$ python -q
>>> import numpy as np
>>> np.set_printoptions(precision=3, suppress=True, linewidth=100)
>>> u = np.array([4, 4])
>>> r1 = np.array([4, 0, 1, 1, 3])
>>> mat = np.outer(u, r1)
>>> mat
array([[16,  0,  4,  4, 12],
       [16,  0,  4,  4, 12]])
>>> print(round(np.linalg.norm(mat, 2) / np.linalg.norm(mat), 3))
1.0
>>> np.linalg.cond(mat) > 100
np.True_
>>> print([round(float(x), 3) for x in np.linalg.svd(mat, compute_uv=False)[:3]])
[29.394, 0.0]
>>> print(round(np.linalg.norm(mat) ** 2 / np.linalg.norm(mat, 2) ** 2, 3))
1.0
>>> np.linalg.norm(mat, axis=0)
array([22.627,  0.   ,  5.657,  5.657, 16.971])
>>> np.linalg.norm(mat, axis=1)
array([20.785, 20.785])
>>> round(np.linalg.norm(mat[1], 1), 3), round(float(np.linalg.norm(mat[1], np.inf)), 3)
(np.float64(36.0), 16.0)
>>> mat[1] @ mat[0]
np.int64(432)
>>> np.allclose(mat[:-1].T @ np.linalg.lstsq(mat[:-1].T, mat[-1])[0], mat[-1])
True
>>> np.linalg.lstsq(mat[:-1].T, mat[-1])[2]
np.int32(1)
>>> np.unique(mat.round(6), axis=0).shape
(1, 5)
>>> print(mat @ np.linalg.pinv(mat) @ mat)
[[16.  0.  4.  4. 12.]
 [16.  0.  4.  4. 12.]]
>>> np.abs(np.diag(np.linalg.qr(mat)[1])) > 1e-9
array([ True, False])
>>> left, sigma, Vt = np.linalg.svd(mat, full_matrices=False)
>>> sigma.round(3) + 0
array([29.394,  0.   ])
>>> data = np.loadtxt("case4.csv", delimiter=",")
>>> data
array([[ 0.33 , -0.944],
       [-0.944, -0.33 ]])
>>> round(np.linalg.eigvalsh(data).min(), 3)
np.float64(-1.0)
>>> print(np.all(np.linalg.eigvalsh(data) > 0))
False
>>> w, evecs = np.linalg.eigh(data)
>>> print(w)
[-1.  1.]
>>> np.round(evecs.T @ data @ evecs, 3) + 0
array([[-1.,  0.],
       [ 0.,  1.]])
>>> np.linalg.eigvalsh(data + -3 * np.eye(2))
array([-4., -2.])
>>> (w > 1e-8).sum(), (w < -1e-8).sum()
(np.int64(1), np.int64(1))
>>> print(np.abs(evecs[:, -1]))
[0.816 0.579]
>>> print(w.sum(), np.trace(data))
0.0 0.0
>>> print(np.abs(evecs[:, -1]).round(6).argmax())
0
>>> np.linalg.eigvalsh(data @ data)
array([1., 1.])
>>> data.ravel(order="F")
array([ 0.33 , -0.944, -0.944, -0.33 ])
>>> T = data.reshape(2, 2, -1)
>>> np.einsum("ihd,jhd->hij", T, T).shape
(2, 2, 2)
>>> T.sum(axis=1)
array([[-0.614],
       [-1.274]])
>>> T[:, 0]
array([[ 0.33 ],
       [-0.944]])
>>> np.swapaxes(T, 1, 2)[0]
array([[ 0.33 , -0.944]])
>>> round(float(np.abs(np.linalg.eigvals(data)).max()), 3)
1.0
>>> np.sort(np.abs(np.linalg.eigvals(data)))
array([1., 1.])
>>> np.round(data @ data, 3) + 0
array([[1., 0.],
       [0., 1.]])
>>> np.round(np.linalg.matrix_power(data, 2), 3) + 0
array([[1., 0.],
       [0., 1.]])
>>> print(np.allclose(data, data.T))
True
>>> (data + data.T) / 2
array([[ 0.33 , -0.944],
       [-0.944, -0.33 ]])
>>> (data - data.T) / 2
array([[0., 0.],
       [0., 0.]])
>>> np.trace(data)
np.float64(0.0)
>>> def softmax(z):
...     e = np.exp(z - z.max(axis=-1, keepdims=True))
...     return e / e.sum(axis=-1, keepdims=True)
... 
>>> softmax(data).sum(axis=1)
array([1., 1.])
>>> S = data @ data.T / np.sqrt(2)
>>> softmax(S).round(6).argmax(axis=1)
array([0, 1])
>>> A = np.loadtxt("block11.csv", delimiter=",")
>>> print(A)
[[0.5   0.    0.25  0.25 ]
 [0.    1.    0.    0.   ]
 [0.    0.5   0.5   0.   ]
 [0.    0.333 0.333 0.333]]
>>> # rows sum to 1
>>> vec = np.array([-2, 2, 0, 1])
>>> A * vec
array([[-1.   ,  0.   ,  0.   ,  0.25 ],
       [-0.   ,  2.   ,  0.   ,  0.   ],
       [-0.   ,  1.   ,  0.   ,  0.   ],
       [-0.   ,  0.667,  0.   ,  0.333]])
>>> print(np.linalg.norm(A @ vec) <= np.linalg.norm(A, 2) * np.linalg.norm(vec) + 1e-9)
True
>>> print(A @ np.eye(4)[1])
[0.    1.    0.5   0.333]
>>> (A * vec).sum(axis=1)
array([-0.75,  2.  ,  1.  ,  1.  ])
>>> print((A @ vec).argmax())
1
>>> A @ vec
array([-0.75,  2.  ,  1.  ,  1.  ])
>>> np.sign((A @ vec).round(6))
array([-1.,  1.,  1.,  1.])
>>> arr = np.load("layer0.npy")
>>> arr
array([[-0.471, -0.335,  0.287,  0.523, -0.556],
       [-0.393, -0.244, -0.241,  0.415,  0.746],
       [-0.079, -0.804, -0.221, -0.542, -0.074],
       [ 0.   , -0.142,  0.9  , -0.205,  0.358],
       [-0.786,  0.403, -0.03 , -0.467, -0.032]])
>>> # keeps lengths
>>> rng = np.random.default_rng(12)
>>> z = rng.permutation(5)
>>> B = arr[:, z] * rng.choice([-1, 1], 5)
>>> print(B)
[[ 0.335 -0.287 -0.523  0.556 -0.471]
 [ 0.244  0.241 -0.415 -0.746 -0.393]
 [ 0.804  0.221  0.542  0.074 -0.079]
 [ 0.142 -0.9    0.205 -0.358  0.   ]
 [-0.403  0.03   0.467  0.032 -0.786]]
>>> left, _, Vt = np.linalg.svd(arr.T @ B)
>>> np.round(left @ Vt, 3) + 0
array([[ 0.,  0.,  0.,  0.,  1.],
       [-1.,  0.,  0.,  0.,  0.],
       [ 0., -1.,  0.,  0.,  0.],
       [ 0.,  0., -1.,  0.,  0.],
       [ 0.,  0.,  0., -1.,  0.]])
>>> print(z)
[1 2 3 4 0]
>>> left, sigma, Vt = np.linalg.svd(arr, full_matrices=False)
>>> (sigma > 1e-8).sum()
np.int64(5)
>>> round(float(np.sqrt((sigma ** 2).sum())), 3), round(float(np.linalg.norm(arr)), 3)
(2.236, 2.236)
>>> print(sigma / sigma[0])
[1. 1. 1. 1. 1.]
>>> print(np.round(left.T @ arr @ Vt.T, 3) + 0)
[[1. 0. 0. 0. 0.]
 [0. 1. 0. 0. 0.]
 [0. 0. 1. 0. 0.]
 [0. 0. 0. 1. 0.]
 [0. 0. 0. 0. 1.]]
>>> left.shape, sigma.shape, Vt.shape
((5, 5), (5,), (5, 5))
>>> hat = np.triu(np.array([[-1, -3, 3, -1], [-1, -1, 2, -3], [2, -1, -2, 0], [-3, 1, 2, 1]]), 1) + np.eye(4)
>>> B = hat @ A @ np.linalg.inv(hat)
>>> print(np.poly(B))
[ 1.    -2.333  1.917 -0.667  0.083]
>>> print(hat @ A - A @ hat)
[[ 0.    -0.333 -0.333  0.167]
 [ 0.     0.    -2.     2.   ]
 [ 0.     0.    -1.     1.5  ]
 [ 0.     0.    -0.667  1.   ]]
>>> np.linalg.matrix_rank(B)
np.int64(4)
>>> B
array([[ 0.5  , -0.333,  0.583, -0.583],
       [ 0.   ,  1.   , -2.   ,  2.   ],
       [ 0.   ,  0.5  , -0.5  ,  1.5  ],
       [ 0.   ,  0.333, -0.333,  1.333]])
>>> B = arr / np.linalg.norm(arr, axis=1, keepdims=True)
>>> G = B @ B.T
>>> (np.abs(G) > 0.9).astype(int)
array([[1, 0, 0, 0, 0],
       [0, 1, 0, 0, 0],
       [0, 0, 1, 0, 0],
       [0, 0, 0, 1, 0],
       [0, 0, 0, 0, 1]])
>>> round(float(np.degrees(np.arccos(np.clip(G[2, 4], -1, 1)))), 3)
90.0
>>> G.round(3) + 0
array([[1., 0., 0., 0., 0.],
       [0., 1., 0., 0., 0.],
       [0., 0., 1., 0., 0.],
       [0., 0., 0., 1., 0.],
       [0., 0., 0., 0., 1.]])
>>> np.argwhere(np.triu(np.abs(G) > 0.95, 1))
array([], shape=(0, 2), dtype=int64)
>>> print(G[2].round(3) + 0)
[0. 0. 1. 0. 0.]
>>> np.linalg.norm(arr, axis=0)
array([1., 1., 1., 1., 1.])
>>> np.linalg.pinv(arr)
array([[-0.471, -0.393, -0.079,  0.   , -0.786],
       [-0.335, -0.244, -0.804, -0.142,  0.403],
       [ 0.287, -0.241, -0.221,  0.9  , -0.03 ],
       [ 0.523,  0.415, -0.542, -0.205, -0.467],
       [-0.556,  0.746, -0.074,  0.358, -0.032]])
>>> np.round(arr[:, 3] @ arr[:, 4], 3)
np.float64(0.0)
